In [1]: import numpy as np

In [2]: import numpy.linalg as la

In [3]: np.set_printoptions(precision=2, suppress=True, linewidth=200)

In [4]: F = np.load("layer10.npy")

In [5]: F
Out[5]: 
array([[13, -5,  3, -3,  4, -2],
       [-5,  2, -1,  2, -1,  0],
       [ 3, -1,  1,  1,  2, -2],
       [-3,  2,  1, 10,  5, -8],
       [ 4, -1,  2,  5,  5, -6],
       [-2,  0, -2, -8, -6,  8]])

In [6]: np.argsort(-la.norm(F, axis=0).round(6), kind="stable")[:3]
Out[6]: array([0, 3, 5])

In [7]: la.cond(F) > 100
Out[7]: np.True_

In [8]: round(float(la.norm(F, 2) / la.norm(F)), 2)
Out[8]: 0.78

In [9]: data = np.load("m.npy")

In [10]: data
Out[10]: 
array([[ 1.,  0.,  0.,  0.,  0.,  0.],
       [ 0.,  1.,  0.,  0.,  0.,  0.],
       [ 0.,  0.,  1.,  0.,  0.,  0.],
       [ 0.,  0.,  0., -1.,  0.,  0.],
       [ 0.,  0.,  0.,  0.,  1.,  0.],
       [ 0.,  0.,  0.,  0.,  0., -1.]])

In [11]: w, evecs = la.eigh(data)

In [12]: x = np.array([-1, 1, -1, -1, -2, 1])

In [13]: la.eigvalsh(data[1:, 1:])
Out[13]: array([-1., -1.,  1.,  1.,  1.])

In [14]: evecs * np.abs(w) @ evecs.T
Out[14]: 
array([[1., 0., 0., 0., 0., 0.],
       [0., 1., 0., 0., 0., 0.],
       [0., 0., 1., 0., 0., 0.],
       [0., 0., 0., 1., 0., 0.],
       [0., 0., 0., 0., 1., 0.],
       [0., 0., 0., 0., 0., 1.]])

In [15]: evecs * np.maximum(w, 0) @ evecs.T
Out[15]: 
array([[1., 0., 0., 0., 0., 0.],
       [0., 1., 0., 0., 0., 0.],
       [0., 0., 1., 0., 0., 0.],
       [0., 0., 0., 0., 0., 0.],
       [0., 0., 0., 0., 1., 0.],
       [0., 0., 0., 0., 0., 0.]])

In [16]: round(x @ data @ x / (x @ x), 2), w[0], w[-1]
Out[16]: (np.float64(0.56), np.float64(-1.0), np.float64(1.0))

In [17]: f, r1 = data[0], data[3]

In [18]: f @ f
Out[18]: np.float64(1.0)

In [19]: p = (f @ r1) / (f @ f) * f

In [20]: la.matrix_rank(np.outer(f, r1))
Out[20]: np.int64(1)

In [21]: r1 - p
Out[21]: array([ 0.,  0.,  0., -1.,  0.,  0.])

In [22]: round(float(la.norm(f + r1) ** 2 + la.norm(f - r1) ** 2), 2)
Out[22]: 4.0

In [23]: (r1 - p) @ f
Out[23]: np.float64(0.0)
